% ipython --no-banner

In [1]: import numpy as np

In [2]: import numpy.linalg as la

In [3]: np.set_printoptions(precision=3, suppress=True, linewidth=140, floatmode="fixed")

In [4]: feats = np.load("sample10.npy")

In [5]: feats
Out[5]: 
array([[0.000, 0.000, 0.000, 0.000, 5.000],
       [0.000, 0.000, 0.000, 0.000, 3.000],
       [0.000, 0.000, 0.000, 0.000, 5.000],
       [0.000, 0.000, 0.000, 0.000, 2.000],
       [5.000, 3.000, 5.000, 2.000, 0.000]])

In [6]: # equal to its transpose

In [7]: U, sigma, vt = la.svd(feats)

In [8]: vecs = vt[:(sigma > 1e-8).sum()]

In [9]: rng = np.random.default_rng(997)

In [10]: x = feats[0] + 4 * feats[4] + rng.integers(2) * np.eye(5)[2]

In [11]: x
Out[11]: array([20.000, 12.000, 21.000,  8.000,  5.000])

In [12]: vecs.T @ vecs
Out[12]: 
array([[0.397, 0.238, 0.397, 0.159, 0.000],
       [0.238, 0.143, 0.238, 0.095, 0.000],
       [0.397, 0.238, 0.397, 0.159, 0.000],
       [0.159, 0.095, 0.159, 0.063, 0.000],
       [0.000, 0.000, 0.000, 0.000, 1.000]])

In [13]: labels = rng.permutation(5)

In [14]: labels
Out[14]: array([1, 0, 2, 3, 4])

In [15]: Y = feats[labels][:, labels]

In [16]: np.round(np.sort(np.abs(la.eigvals(Y))), 3) + 0
Out[16]: array([0.000, 0.000, 0.000, 7.937, 7.937])

In [17]: np.allclose(Y, feats)
Out[17]: False

In [18]: Y = feats / np.sqrt((feats ** 2).mean(axis=1, keepdims=True))

In [19]: la.norm(Y, axis=1)
Out[19]: array([2.236, 2.236, 2.236, 2.236, 2.236])

In [20]: Y[4]
Out[20]: array([1.409, 0.845, 1.409, 0.563, 0.000])

In [21]: la.matrix_rank(feats - feats.mean(axis=1, keepdims=True))
Out[21]: np.int64(2)

In [22]: la.matrix_rank(feats, rtol=0.1)
Out[22]: np.int64(2)

In [23]: [round(float(x), 3) for x in la.svd(feats, compute_uv=False)[:3]]
Out[23]: [7.937, 7.937, 0.0]

In [24]: K = np.load("a.npy")

In [25]: K
Out[25]: 
array([[-2, -2,  6, -1,  3,  0],
       [-1, -2,  6,  2, -3, -3],
       [-3, -3,  9,  2,  2, -3]])

In [26]: np.round(la.norm(K[0] - K[1]), 3)
Out[26]: np.float64(7.416)

In [27]: np.round(la.norm(K[0], 1), 3), round(la.norm(K[0], np.inf), 3)
Out[27]: (np.float64(14.0), np.float64(6.0))

In [28]: round(la.norm(K, 1), 3), np.round(la.norm(K, np.inf), 3)
Out[28]: (np.float64(21.0), np.float64(22.0))

In [29]: Y = K / np.sqrt((K ** 2).mean(axis=1, keepdims=True))

In [30]: la.matrix_rank(K - K.mean(axis=1, keepdims=True))
Out[30]: np.int64(3)

In [31]: la.norm(Y, axis=1)
Out[31]: array([2.449, 2.449, 2.449])

In [32]: W0 = np.load("run19.npy")

In [33]: W0
Out[33]: 
array([[ -3.000, -16.000,   0.000,   8.000],
       [  0.000,  -3.000,  -6.000,   6.000],
       [  0.000, -16.000,  -9.000,  14.000],
       [  0.000, -16.000, -12.000,  17.000]])

In [34]: Y = W0 + rng.integers(-2, 3, (4, 2)) @ rng.integers(-2, 3, (2, 4))

In [35]: Y
Out[35]: 
array([[ -5.000, -20.000,   2.000,   8.000],
       [  2.000,   1.000,  -8.000,   6.000],
       [ -5.000, -16.000,  -8.000,  16.000],
       [ -2.000, -20.000, -10.000,  17.000]])

In [36]: Y - W0
Out[36]: 
array([[-2.000, -4.000,  2.000,  0.000],
       [ 2.000,  4.000, -2.000,  0.000],
       [-5.000,  0.000,  1.000,  2.000],
       [-2.000, -4.000,  2.000,  0.000]])

In [37]: np.round(la.svd(Y - W0, compute_uv=False), 3) + 0
Out[37]: array([8.975, 4.632, 0.000, 0.000])

In [38]: la.matrix_rank(Y - W0, tol=1e-8)
Out[38]: np.int64(2)
